$ python -q
>>> import numpy as np
>>> import numpy.linalg as la
>>> np.set_printoptions(suppress=True, linewidth=140)
>>> def tidy(a):
...     return np.round(a, 2) + 0
... 
>>> A = np.load("arr.npy")
>>> A
array([[ 3.52,  2.76,  2.33, -1.7 ],
       [-0.61, -0.82, -0.87,  2.06],
       [-0.09, -0.66,  0.2 ,  0.96],
       [-1.85, -1.7 , -1.62,  1.18],
       [-0.87, -0.86, -0.55,  1.36],
       [ 2.29,  1.3 ,  1.96,  2.01],
       [-2.79, -2.3 , -3.32,  0.01],
       [-0.47, -1.01, -1.43, -1.53],
       [-1.4 , -1.43, -2.55,  0.77],
       [ 3.23,  1.64,  1.82,  0.47],
       [ 2.12,  1.85,  1.9 , -1.63],
       [ 1.76,  1.73,  1.95, -0.12],
       [ 1.7 ,  1.59,  0.91, -1.11],
       [ 3.11,  2.78,  2.73, -1.62],
       [-0.03, -0.26,  0.86, -0.15],
       [ 3.25,  2.63,  0.95, -0.01],
       [-0.27,  0.16,  0.73,  1.31],
       [-1.37, -0.91, -1.56,  2.25],
       [-0.19, -0.08,  1.68, -1.6 ],
       [-0.51, -0.18, -0.72, -0.08],
       [-0.42,  1.28,  2.11,  0.76],
       [ 0.61,  0.2 , -0.46,  0.35]])
>>> Ac = A - A.mean(axis=0)
>>> U, s, Vh = la.svd(Ac, full_matrices=False)
>>> np.abs(Vh[0]).argmax()
np.int64(0)
>>> tidy(s)
array([13.19,  5.2 ,  3.51,  1.58])
>>> (np.sign(U[:, 0]) == np.sign(U[0, 0])).astype(int)
array([1, 0, 0, 0, 0, 1, 0, 0, 0, 1, 1, 1, 1, 1, 0, 1, 0, 0, 1, 0, 1, 0])
>>> tidy(np.abs(Vh[-1]))
array([0.49, 0.84, 0.23, 0.03])
>>> np.abs(U[:, 0]).argmax()
np.int64(6)
>>> tidy((s ** 2).sum() ** 2 / (s ** 4).sum())
np.float64(1.5)
>>> la.matrix_rank(Ac)
np.int64(4)
>>> Ac = A - A.mean(axis=0)
>>> V = la.svd(Ac)[2][:1]
>>> A2 = Ac - Ac @ V.T @ V
>>> tidy(np.cov(Ac @ V.T, rowvar=False))
np.float64(8.28)
>>> la.norm(A2, axis=1).round(6).argmax()
np.int64(5)
>>> tidy(np.diag(V.T @ V))
array([0.38, 0.27, 0.31, 0.05])
>>> tidy(A2.std(axis=0))
array([0.5 , 0.31, 0.63, 1.08])
>>> tidy((Ac @ V.T).std(axis=0))
array([2.81])
>>> A2 = np.c_[A[:, :1] @ np.array([[-2]]), np.array([0, 0, -1, 0, 3, 1, -2, -1, 0, 3, 0, 0, 0, 0, 3, -3, 3, 0, -2, 0, -2, 3])]
>>> A2
array([[-7.04,  0.  ],
       [ 1.22,  0.  ],
       [ 0.18, -1.  ],
       [ 3.7 ,  0.  ],
       [ 1.74,  3.  ],
       [-4.58,  1.  ],
       [ 5.58, -2.  ],
       [ 0.94, -1.  ],
       [ 2.8 ,  0.  ],
       [-6.46,  3.  ],
       [-4.24,  0.  ],
       [-3.52,  0.  ],
       [-3.4 ,  0.  ],
       [-6.22,  0.  ],
       [ 0.06,  3.  ],
       [-6.5 , -3.  ],
       [ 0.54,  3.  ],
       [ 2.74,  0.  ],
       [ 0.38, -2.  ],
       [ 1.02,  0.  ],
       [ 0.84, -2.  ],
       [-1.22,  3.  ]])
>>> tidy(la.norm(la.qr(A)[0].T @ A2, axis=0) ** 2 / ((A2 ** 2).sum(axis=0) + 1e-12))
array([1.  , 0.27])
>>> la.matrix_rank(A2)
np.int64(2)
>>> la.matrix_rank(np.c_[A, A2])
np.int64(5)
>>> tidy(la.norm(A2 - A @ la.lstsq(A, A2)[0], axis=0))
array([0.  , 7.09])
>>> q, R = la.qr(A)
>>> tidy(np.trace(q @ q.T))
np.float64(4.0)
>>> tidy(np.abs(np.diag(R)))
array([8.72, 2.33, 3.7 , 5.45])
>>> tidy(q @ R)
array([[ 3.52,  2.76,  2.33, -1.7 ],
       [-0.61, -0.82, -0.87,  2.06],
       [-0.09, -0.66,  0.2 ,  0.96],
       [-1.85, -1.7 , -1.62,  1.18],
       [-0.87, -0.86, -0.55,  1.36],
       [ 2.29,  1.3 ,  1.96,  2.01],
       [-2.79, -2.3 , -3.32,  0.01],
       [-0.47, -1.01, -1.43, -1.53],
       [-1.4 , -1.43, -2.55,  0.77],
       [ 3.23,  1.64,  1.82,  0.47],
       [ 2.12,  1.85,  1.9 , -1.63],
       [ 1.76,  1.73,  1.95, -0.12],
       [ 1.7 ,  1.59,  0.91, -1.11],
       [ 3.11,  2.78,  2.73, -1.62],
       [-0.03, -0.26,  0.86, -0.15],
       [ 3.25,  2.63,  0.95, -0.01],
       [-0.27,  0.16,  0.73,  1.31],
       [-1.37, -0.91, -1.56,  2.25],
       [-0.19, -0.08,  1.68, -1.6 ],
       [-0.51, -0.18, -0.72, -0.08],
       [-0.42,  1.28,  2.11,  0.76],
       [ 0.61,  0.2 , -0.46,  0.35]])
>>> q.shape, R.shape
((22, 4), (4, 4))
>>> tidy(R)
array([[-8.72, -6.77, -6.58,  2.15],
       [ 0.  ,  2.33,  2.68, -0.83],
       [ 0.  ,  0.  , -3.7 , -0.14],
       [ 0.  ,  0.  ,  0.  , -5.45]])
>>> q, _ = la.qr(np.array([[0.1, 0.6, -1.1, 0.7, -2.1],
...     [-0.9, -0.1, 1.8, 0.4, -0.4],
...     [0.3, 2.2, 0.3, 0.5, -0.9],
...     [-2.1, 0.6, 2.8, -0.3, 0.2],
...     [-2.2, 1.2, -2.7, -1.4, 0.1]]))
>>> feats = 2 * q
>>> tidy(feats)
array([[-0.06,  0.51,  0.4 , -1.7 , -0.83],
       [ 0.56, -0.3 , -0.71, -0.98,  1.46],
       [-0.19,  1.86, -0.55,  0.26,  0.37],
       [ 1.32, -0.03, -1.14,  0.15, -0.97],
       [ 1.38,  0.43,  1.32,  0.22,  0.34]])
>>> x = np.array([2, 0, -1, 3, 3])
>>> rhs = feats @ x
>>> tidy(rhs)
array([-8.1 ,  3.25,  2.06,  1.31,  3.13])
>>> tidy(la.solve(feats, rhs))
array([ 2.,  0., -1.,  3.,  3.])
>>> tidy(la.solve(feats.T, feats[0]))
array([1., 0., 0., 0., 0.])
>>> tidy(la.solve(feats, -1 * rhs))
array([-2.,  0.,  1., -3., -3.])
>>> x = np.array([0, 2, 1, -2, -5])
>>> tidy(feats @ np.ones(5))
array([-1.68,  0.03,  1.75, -0.68,  3.69])
>>> tidy(feats * x)
array([[ 0.  ,  1.02,  0.4 ,  3.4 ,  4.13],
       [ 0.  , -0.61, -0.71,  1.97, -7.28],
       [ 0.  ,  3.72, -0.55, -0.52, -1.85],
       [ 0.  , -0.06, -1.14, -0.3 ,  4.85],
       [ 0.  ,  0.86,  1.32, -0.44, -1.71]])
>>> (feats @ x).argmax()
np.int64(0)
>>> tidy(feats @ (2 * x))
array([ 17.91, -13.26,   1.61,   6.7 ,   0.06])
>>> tidy(feats @ x)
array([ 8.95, -6.63,  0.81,  3.35,  0.03])
>>> tidy((feats * x).sum(axis=1))
array([ 8.95, -6.63,  0.81,  3.35,  0.03])
>>> tidy(feats @ np.eye(5)[4])
array([-0.83,  1.46,  0.37, -0.97,  0.34])
>>> la.norm(feats @ x) <= la.norm(feats, 2) * la.norm(x) + 1e-9
np.True_
